% python3 -q
>>> import numpy as np
>>> import numpy.linalg as la
>>> np.set_printoptions(precision=2, suppress=True, linewidth=100, sign=" ")
>>> rd = lambda a: np.round(a, 2) + 0
>>> X = np.load("m.npy")
>>> X
array([[ 4.,  1.,  0.,  0.,  0.,  0.,  0.],
       [ 0.,  4.,  1.,  0.,  0.,  0.,  0.],
       [ 0.,  0.,  4.,  1.,  0.,  0.,  0.],
       [ 0.,  0.,  0.,  4.,  1.,  0.,  0.],
       [ 0.,  0.,  0.,  0.,  4.,  1.,  0.],
       [ 0.,  0.,  0.,  0.,  0.,  4.,  1.],
       [ 0.,  0.,  0.,  0.,  0.,  0.,  4.]])
>>> X[0] @ X[3]
np.float64(0.0)
>>> rd(la.norm(X, 2))
np.float64(4.94)
>>> rd(la.norm(X, "nuc"))
np.float64(28.38)
>>> rd(la.norm(X, axis=1))
array([ 4.12,  4.12,  4.12,  4.12,  4.12,  4.12,  4.  ])
>>> rd(la.norm(X[0], 1)), rd(la.norm(X[0], np.inf))
(np.float64(5.0), np.float64(4.0))
>>> rng = np.random.default_rng(98)
>>> labels = rng.permutation(7)
>>> labels
array([ 6,  1,  4,  2,  5,  0,  3])
>>> other = X[labels][:, labels]
>>> np.allclose(other, X)
False
>>> rd(np.sort(np.abs(la.eigvals(other))))
array([ 4.,  4.,  4.,  4.,  4.,  4.,  4.])
>>> data = np.load("block11.npy")
>>> data
array([[ -3,   3,   4,  -4,   2,  -2,   4],
       [  0,  -4,  -5,   3,   5,   2,   0],
       [ -3,  -9, -11,   5,  17,   4,   4]])
>>> np.argsort(-la.norm(data, axis=0).round(6), kind="stable")[:3]
array([ 4,  2,  1])
>>> U, s, VT = la.svd(data)
>>> V = VT[:(s > 1e-8).sum()]
>>> x = data[0] + 2 * data[2] + rng.integers(2) * np.eye(7)[1]
>>> x
array([ -9., -15., -18.,   6.,  36.,   6.,  12.])
>>> la.matrix_rank(np.vstack([data, x]))
np.int64(2)
>>> np.allclose(V.T @ V @ x, x)
True
>>> rd(la.norm(x - V.T @ V @ x))
np.float64(0.0)
>>> feats = np.array([[0, 0, 1], [1, 0, 0], [0, 1, 0]])
>>> x = np.array([1, -3, 0])
>>> rd(np.abs(la.eigvals(feats)))
array([ 1.,  1.,  1.])
>>> rd(la.inv(feats))
array([[ 0.,  1.,  0.],
       [ 0.,  0.,  1.],
       [ 1.,  0.,  0.]])
>>> other = np.array([[1, 1], [1, -1]])
>>> M = np.kron(other, np.kron(other, other))[rng.permutation(8)][:5]
>>> M
array([[ 1,  1, -1, -1, -1, -1,  1,  1],
       [ 1,  1,  1,  1,  1,  1,  1,  1],
       [ 1, -1,  1, -1, -1,  1, -1,  1],
       [ 1, -1, -1,  1, -1,  1,  1, -1],
       [ 1, -1,  1, -1,  1, -1,  1, -1]])
>>> other = M / np.sqrt((M ** 2).mean(axis=1, keepdims=True))
>>> M - M.mean(axis=1, keepdims=True)
array([[ 1.,  1., -1., -1., -1., -1.,  1.,  1.],
       [ 0.,  0.,  0.,  0.,  0.,  0.,  0.,  0.],
       [ 1., -1.,  1., -1., -1.,  1., -1.,  1.],
       [ 1., -1., -1.,  1., -1.,  1.,  1., -1.],
       [ 1., -1.,  1., -1.,  1., -1.,  1., -1.]])
>>> la.matrix_rank(other) == la.matrix_rank(M)
np.True_
>>> la.matrix_rank(M - M.mean(axis=1, keepdims=True))
np.int64(4)
>>> rd(la.norm(other, axis=1))
array([ 2.83,  2.83,  2.83,  2.83,  2.83])
>>> m1 = np.load("test1.npy")
>>> m1
array([[  5.98,  -5.7 ,  -1.79, -26.27,   0.85,  10.83,  -6.81,   6.62],
       [  2.68,  -0.14,  13.72,  12.93,  -7.75,  12.28, -14.22,  -4.06],
       [  5.44,  -6.63,  -1.65, -27.29,  -0.4 ,  11.71,  -5.22,   8.71],
       [  4.98,  -7.25,  -1.13, -26.83,  -0.69,  10.13,  -6.62,   8.64],
       [  6.52,  -8.89,  -3.71, -25.86,   0.86,  11.49,  -7.44,   7.66],
       [  5.57,  -7.13,  -0.99, -29.5 ,   1.13,  10.41,  -5.56,   8.92],
       [  1.94,  -0.14,  14.58,  14.74,  -7.99,  13.37, -14.51,  -3.58],
       [  6.41,  -8.39,  -2.72, -28.22,   1.06,  10.82,  -6.32,   8.38],
       [  4.97,  -8.69,  -2.64, -25.97,  -0.26,  11.15,  -4.56,   8.1 ],
       [  1.13,   0.65,  14.23,  12.67,  -7.63,  12.83, -14.37,  -4.35],
       [  4.09,   2.07,  13.01,  14.15,  -5.17,  14.26, -15.35,  -4.79],
       [  2.03,  24.23,  -3.25,   6.63,   5.4 ,  10.05,  -6.9 ,  -1.97],
       [  3.46,  -0.38,  15.24,  13.24,  -7.46,  13.71, -14.71,  -1.89],
       [  3.51,   3.31,  13.32,  11.7 ,  -5.  ,  13.49, -13.34,  -4.24],
       [  1.79,  22.91,  -2.98,   3.7 ,   6.04,   7.78,  -5.59,  -1.19],
       [  2.7 ,   0.26,  13.78,  13.66,  -4.97,  12.15, -14.45,  -5.  ],
       [  1.36,   1.31,  15.61,  12.8 ,  -7.71,  13.72, -14.24,  -2.91],
       [  0.86,  22.48,  -1.76,   5.94,   6.79,   9.72,  -8.42,  -3.33],
       [  4.35,  -6.84,  -2.68, -26.46,   2.02,  10.84,  -5.94,   8.51],
       [  2.83,   1.2 ,  14.77,  14.41,  -8.34,  12.61, -13.44,  -3.82],
       [  2.01,   1.06,  13.59,  13.15,  -6.5 ,  14.94, -13.84,  -4.41],
       [  5.82,  -7.33,  -2.23, -26.09,   2.09,  12.85,  -7.71,   6.52],
       [  5.79,  -7.42,  -2.24, -25.72,   0.8 ,  11.07,  -7.6 ,   9.14],
       [  1.31,  22.92,  -3.96,   4.51,   6.04,   7.15,  -7.53,  -1.84],
       [  4.76,  -7.96,  -3.24, -27.73,  -0.65,   9.36,  -6.88,   6.16],
       [  3.27,   1.17,  14.67,  12.79,  -8.32,  10.76, -15.02,  -2.46],
       [  5.5 ,  -7.37,  -1.83, -26.45,  -1.46,  11.39,  -6.25,   7.31],
       [ -0.96,  23.39,  -3.69,   4.64,   4.98,  10.41,  -5.51,  -3.01],
       [  2.03,  22.25,  -2.24,   3.47,   4.16,   9.22,  -7.01,  -2.33],
       [  0.51,   3.09,  13.56,  13.57,  -7.92,  13.39, -13.6 ,  -5.04],
       [  2.29,  23.33,  -1.85,   4.32,   4.98,   7.83,  -6.82,  -2.51]])
>>> proj = m1 @ la.solve(m1.T @ m1, m1.T)
>>> np.allclose(proj @ proj, proj)
True
>>> rd(la.eigvalsh(proj))
array([ 0.,  0.,  0.,  0.,  0.,  0.,  0.,  0.,  0.,  0.,  0.,  0.,  0.,  0.,  0.,  0.,  0.,  0.,
        0.,  0.,  0.,  0.,  0.,  1.,  1.,  1.,  1.,  1.,  1.,  1.,  1.])
